$ ipython --no-banner

In [1]: import numpy as np

In [2]: np.set_printoptions(suppress=True, linewidth=120)

In [3]: O, _ = np.linalg.qr(np.array([[-0.1, 0.1, 0.6], [0.4, 1.2, -1.4], [0.5, -1.0, 1.4]]))

In [4]: K = -3 * O

In [5]: K.round(3)
Out[5]: 
array([[ 0.463,  0.178, -2.959],
       [-1.852,  2.356, -0.148],
       [-2.315, -1.849, -0.473]])

In [6]: np.round(np.abs(np.linalg.eigvals(K)).max(), 3)
Out[6]: np.float64(3.0)

In [7]: np.round((K - K.T) / 2, 3)
Out[7]: 
array([[ 0.   ,  1.015, -0.322],
       [-1.015,  0.   ,  0.851],
       [ 0.322, -0.851,  0.   ]])

In [8]: assert K == K.T
ValueError: The truth value of an array with more than one element is ambiguous. Use a.any() or a.all()


In [9]: np.round((K + K.T) / 2, 3)
Out[9]: 
array([[ 0.463, -0.837, -2.637],
       [-0.837,  2.356, -0.998],
       [-2.637, -0.998, -0.473]])

In [10]: K.inv()
AttributeError: 'numpy.ndarray' object has no attribute 'inv'


In [11]: cov = K.T @ K

In [12]: np.trace(cov), round((K ** 2).sum(), 3)
Out[12]: (np.float64(27.0), np.float64(27.0))

In [13]: np.linalg.matrix_rank(cov)
Out[13]: np.int64(3)

In [14]: np.round(np.diag(cov), 3)
Out[14]: array([9., 9., 9.])

In [15]: cov.round(3) + 0
Out[15]: 
array([[9., 0., 0.],
       [0., 9., 0.],
       [0., 0., 9.]])

In [16]: np.round(np.linalg.eigvalsh(cov)[::-1], 3)
Out[16]: array([9., 9., 9.])

In [17]: np.round(np.linalg.svd(K, compute_uv=False) ** 2, 3)
Out[17]: array([9., 9., 9.])

In [18]: Y = np.linalg.inv(K)

In [19]: round(float(np.linalg.cond(K)), 3)
Out[19]: 1.0

In [20]: np.allclose(Y, K.T)
Out[20]: False

In [21]: round(float(np.linalg.det(K) * np.linalg.det(Y)), 3)
Out[21]: 1.0

In [22]: (np.abs(Y) > 1e-9).astype(int)
Out[22]: 
array([[1, 1, 1],
       [1, 1, 1],
       [1, 1, 1]])

In [23]: f = np.array([-2, 2, 1])

In [24]: Y = K + np.outer(f, np.eye(3)[0])

In [25]: np.linalg.matrix_rank(Y - K)
Out[25]: np.int64(1)

In [26]: np.linalg.matrix_rank(np.linalg.inv(Y) - np.linalg.inv(K), tol=1e-8)
Out[26]: np.int64(1)

In [27]: A = np.load("case19.npy")

In [28]: A
Out[28]: 
array([[  3.267, -14.897,  -3.136],
       [  8.968, -12.147,  -5.538],
       [  8.734, -12.886,  -5.111],
       [ -0.119,  15.027, -12.243],
       [ -3.346,  10.122, -13.824],
       [  8.289, -13.101,  -5.419],
       [  4.123, -14.892,  -1.21 ],
       [  3.465, -13.627,  -0.997],
       [ -0.411,  14.037, -12.272],
       [ -2.966,  11.72 , -12.99 ],
       [  2.397, -12.048,  -2.802],
       [  3.336, -13.768,  -2.771],
       [ 10.567, -12.653,  -4.372],
       [ -3.184,  13.555, -15.646]])

In [29]: proj = A @ np.linalg.solve(A.T @ A, A.T)

In [30]: print(np.linalg.matrix_rank(np.eye(14) - proj))
11

In [31]: np.round(proj @ A[:, 1], 3)
Out[31]: 
array([-14.897, -12.147, -12.886,  15.027,  10.122, -13.101, -14.892, -13.627,  14.037,  11.72 , -12.048, -13.768,
       -12.653,  13.555])

In [32]: np.trace(proj)
Out[32]: np.float64(3.0)

In [33]: np.allclose(proj @ proj, proj)
Out[33]: True

In [34]: f = np.array([2, 2, 0, -2]) + 0.5

In [35]: E = np.eye(4) - 2 * np.outer(f, f) / (f @ f)

In [36]: E.round(3)
Out[36]: 
array([[ 0.167, -0.833, -0.167,  0.5  ],
       [-0.833,  0.167, -0.167,  0.5  ],
       [-0.167, -0.167,  0.967,  0.1  ],
       [ 0.5  ,  0.5  ,  0.1  ,  0.7  ]])

In [37]: ev, vecs = np.linalg.eig(E)

In [38]: np.round(np.prod(ev), 3)
Out[38]: np.float64(-1.0)

In [39]: print(ev.round(3))
[ 1. -1.  1.  1.]

In [40]: Y = np.array([[-1, 1, -2], [2, 0, -2]])

In [41]: W2 = np.kron(Y, E)

In [42]: W2.round(3)
Out[42]: 
array([[-0.167,  0.833,  0.167, -0.5  ,  0.167, -0.833, -0.167,  0.5  , -0.333,  1.667,  0.333, -1.   ],
       [ 0.833, -0.167,  0.167, -0.5  , -0.833,  0.167, -0.167,  0.5  ,  1.667, -0.333,  0.333, -1.   ],
       [ 0.167,  0.167, -0.967, -0.1  , -0.167, -0.167,  0.967,  0.1  ,  0.333,  0.333, -1.933, -0.2  ],
       [-0.5  , -0.5  , -0.1  , -0.7  ,  0.5  ,  0.5  ,  0.1  ,  0.7  , -1.   , -1.   , -0.2  , -1.4  ],
       [ 0.333, -1.667, -0.333,  1.   ,  0.   , -0.   , -0.   ,  0.   , -0.333,  1.667,  0.333, -1.   ],
       [-1.667,  0.333, -0.333,  1.   , -0.   ,  0.   , -0.   ,  0.   ,  1.667, -0.333,  0.333, -1.   ],
       [-0.333, -0.333,  1.933,  0.2  , -0.   , -0.   ,  0.   ,  0.   ,  0.333,  0.333, -1.933, -0.2  ],
       [ 1.   ,  1.   ,  0.2  ,  1.4  ,  0.   ,  0.   ,  0.   ,  0.   , -1.   , -1.   , -0.2  , -1.4  ]])

In [43]: ang = np.radians(36)

In [44]: r_ = np.eye(12)

In [45]: r_[1, 1] = r_[8, 8] = np.cos(ang)

In [46]: r_[1, 8], r_[8, 1] = -np.sin(ang), np.sin(ang)

In [47]: r_.round(3)
Out[47]: 
array([[ 1.   ,  0.   ,  0.   ,  0.   ,  0.   ,  0.   ,  0.   ,  0.   ,  0.   ,  0.   ,  0.   ,  0.   ],
       [ 0.   ,  0.809,  0.   ,  0.   ,  0.   ,  0.   ,  0.   ,  0.   , -0.588,  0.   ,  0.   ,  0.   ],
       [ 0.   ,  0.   ,  1.   ,  0.   ,  0.   ,  0.   ,  0.   ,  0.   ,  0.   ,  0.   ,  0.   ,  0.   ],
       [ 0.   ,  0.   ,  0.   ,  1.   ,  0.   ,  0.   ,  0.   ,  0.   ,  0.   ,  0.   ,  0.   ,  0.   ],
       [ 0.   ,  0.   ,  0.   ,  0.   ,  1.   ,  0.   ,  0.   ,  0.   ,  0.   ,  0.   ,  0.   ,  0.   ],
       [ 0.   ,  0.   ,  0.   ,  0.   ,  0.   ,  1.   ,  0.   ,  0.   ,  0.   ,  0.   ,  0.   ,  0.   ],
       [ 0.   ,  0.   ,  0.   ,  0.   ,  0.   ,  0.   ,  1.   ,  0.   ,  0.   ,  0.   ,  0.   ,  0.   ],
       [ 0.   ,  0.   ,  0.   ,  0.   ,  0.   ,  0.   ,  0.   ,  1.   ,  0.   ,  0.   ,  0.   ,  0.   ],
       [ 0.   ,  0.588,  0.   ,  0.   ,  0.   ,  0.   ,  0.   ,  0.   ,  0.809,  0.   ,  0.   ,  0.   ],
       [ 0.   ,  0.   ,  0.   ,  0.   ,  0.   ,  0.   ,  0.   ,  0.   ,  0.   ,  1.   ,  0.   ,  0.   ],
       [ 0.   ,  0.   ,  0.   ,  0.   ,  0.   ,  0.   ,  0.   ,  0.   ,  0.   ,  0.   ,  1.   ,  0.   ],
       [ 0.   ,  0.   ,  0.   ,  0.   ,  0.   ,  0.   ,  0.   ,  0.   ,  0.   ,  0.   ,  0.   ,  1.   ]])

In [48]: Y = W2 @ r_.T

In [49]: np.allclose(W2 @ W2.T, Y @ Y.T)
Out[49]: True

In [50]: round(np.linalg.det(r_), 3), np.round(np.trace(r_), 3)
Out[50]: (np.float64(1.0), np.float64(11.618))

In [51]: np.round(np.abs(Y - W2).max(axis=0), 3)
Out[51]: array([0.   , 1.043, 0.   , 0.   , 0.   , 0.   , 0.   , 0.   , 0.916, 0.   , 0.   , 0.   ])

In [52]: print(np.round(np.linalg.svd(W2, compute_uv=False), 3), np.round(np.linalg.svd(Y, compute_uv=False), 3))
[3.039 3.039 3.039 3.039 2.183 2.183 2.183 2.183] [3.039 3.039 3.039 3.039 2.183 2.183 2.183 2.183]

In [53]: O = E.astype(float).copy()

In [54]: for j in range(4):
    ...:     O[:, j] -= O[:, :j] @ (O[:, :j].T @ O[:, j])
    ...:     O[:, j] /= np.linalg.norm(O[:, j])
    ...: 

In [55]: print(np.round(O.T @ E, 3) + 0)
[[1. 0. 0. 0.]
 [0. 1. 0. 0.]
 [0. 0. 1. 0.]
 [0. 0. 0. 1.]]

In [56]: O.round(3)
Out[56]: 
array([[ 0.167, -0.833, -0.167,  0.5  ],
       [-0.833,  0.167, -0.167,  0.5  ],
       [-0.167, -0.167,  0.967,  0.1  ],
       [ 0.5  ,  0.5  ,  0.1  ,  0.7  ]])

In [57]: F = np.load("w.npy")

In [58]: F
Out[58]: 
array([[  4.435,  -5.95 ,   3.646],
       [  4.449,  -6.214,   3.556],
       [  7.651, -10.392,   6.459],
       [  5.586,  -7.586,   4.381],
       [  4.342,  -5.935,   3.603],
       [ -0.054,  -0.073,  -0.269],
       [  6.61 ,  -9.195,   5.287],
       [  6.698,  -9.019,   5.33 ],
       [  1.019,  -1.77 ,   0.967],
       [  5.547,  -7.397,   4.589],
       [  2.265,  -2.985,   1.827]])

In [59]: x = np.array([1, 1, 2])

In [60]: target = F @ x

In [61]: np.round(np.linalg.lstsq(F, target)[0], 3)
Out[61]: array([1., 1., 2.])

In [62]: rng = np.random.default_rng(322279)

In [63]: target = target + 0.1 * rng.normal(size=11)

In [64]: target.round(3)
Out[64]: array([ 5.724,  5.403, 10.087,  6.708,  5.578, -0.334,  8.002,  8.232,  1.017,  7.291,  2.984])

In [65]: b, *_ = np.linalg.lstsq(F, target)

In [66]: b.round(3)
Out[66]: array([1.411, 0.968, 1.433])

In [67]: np.round(F.T @ (target - F @ b), 3) + 0
Out[67]: array([0., 0., 0.])

In [68]: [round(float(np.linalg.norm(np.linalg.solve(F.T @ F + lam * np.eye(3), F.T @ target))), 2) for lam in (0, 1, 10, 100)]
Out[68]: [2.23, 0.76, 0.67, 0.61]

In [69]: cov = np.cov(F, rowvar=False)

In [70]: np.median(F, axis=0)
Out[70]: array([ 4.449, -6.214,  3.646])

In [71]: np.round(np.linalg.eigvalsh(cov)[::-1], 3)
Out[71]: array([20.492,  0.017,  0.006])

In [72]: print(np.round(F.std(axis=0), 3))
[2.322 3.093 1.922]

In [73]: np.linalg.matrix_rank(F, rtol=0.1)
Out[73]: np.int64(1)

In [74]: print(round(np.log10(np.linalg.cond(F))))
2

In [75]: print(np.linalg.cond(F) > 100)
True

In [76]: print(np.round(np.linalg.norm(F, 2) / np.linalg.norm(F), 3))
1.0
